In [1]: import numpy as np

In [2]: np.set_printoptions(precision=2, suppress=True, linewidth=100)

In [3]: E = np.load("case2.npy")

In [4]: E
Out[4]: 
array([[ -3,  -3,  -3,  -3,  -3,  -3,  -3,  -3],
       [ -3,  -6,  -6,  -6,  -6,  -6,  -6,  -6],
       [ -3,  -6,  -9,  -9,  -9,  -9,  -9,  -9],
       [ -3,  -6,  -9, -12, -12, -12, -12, -12],
       [ -3,  -6,  -9, -12, -15, -15, -15, -15],
       [ -3,  -6,  -9, -12, -15, -18, -18, -18],
       [ -3,  -6,  -9, -12, -15, -18, -21, -21],
       [ -3,  -6,  -9, -12, -15, -18, -21, -24]])

In [5]: # symmetric

In [6]: other = E / np.sqrt((E ** 2).mean(axis=1, keepdims=True))

In [7]: np.linalg.norm(other, axis=1)
Out[7]: array([2.83, 2.83, 2.83, 2.83, 2.83, 2.83, 2.83, 2.83])

In [8]: other = np.linalg.inv(E)

In [9]: round(float(np.linalg.slogdet(E)[0]), 2)
Out[9]: 1.0

In [10]: round(np.linalg.det(E) * np.linalg.det(other), 2)
Out[10]: np.float64(1.0)

In [11]: np.allclose(other, E.T)
Out[11]: False

In [12]: np.round(np.linalg.det(E) * other, 2) + 0
Out[12]: 
array([[-4374.,  2187.,     0.,     0.,     0.,     0.,     0.,     0.],
       [ 2187., -4374.,  2187.,     0.,     0.,     0.,     0.,     0.],
       [    0.,  2187., -4374.,  2187.,     0.,     0.,     0.,     0.],
       [    0.,     0.,  2187., -4374.,  2187.,     0.,     0.,     0.],
       [    0.,     0.,     0.,  2187., -4374.,  2187.,     0.,     0.],
       [    0.,     0.,     0.,     0.,  2187., -4374.,  2187.,     0.],
       [    0.,     0.,     0.,     0.,     0.,  2187., -4374.,  2187.],
       [    0.,     0.,     0.,     0.,     0.,     0.,  2187., -2187.]])

In [13]: (np.abs(other) > 1e-9).astype(int)
Out[13]: 
array([[1, 1, 0, 0, 0, 0, 0, 0],
       [1, 1, 1, 0, 0, 0, 0, 0],
       [0, 1, 1, 1, 0, 0, 0, 0],
       [0, 0, 1, 1, 1, 0, 0, 0],
       [0, 0, 0, 1, 1, 1, 0, 0],
       [0, 0, 0, 0, 1, 1, 1, 0],
       [0, 0, 0, 0, 0, 1, 1, 1],
       [0, 0, 0, 0, 0, 0, 1, 1]])

In [14]: np.round(np.linalg.cond(E), 2)
Out[14]: np.float64(113.5)
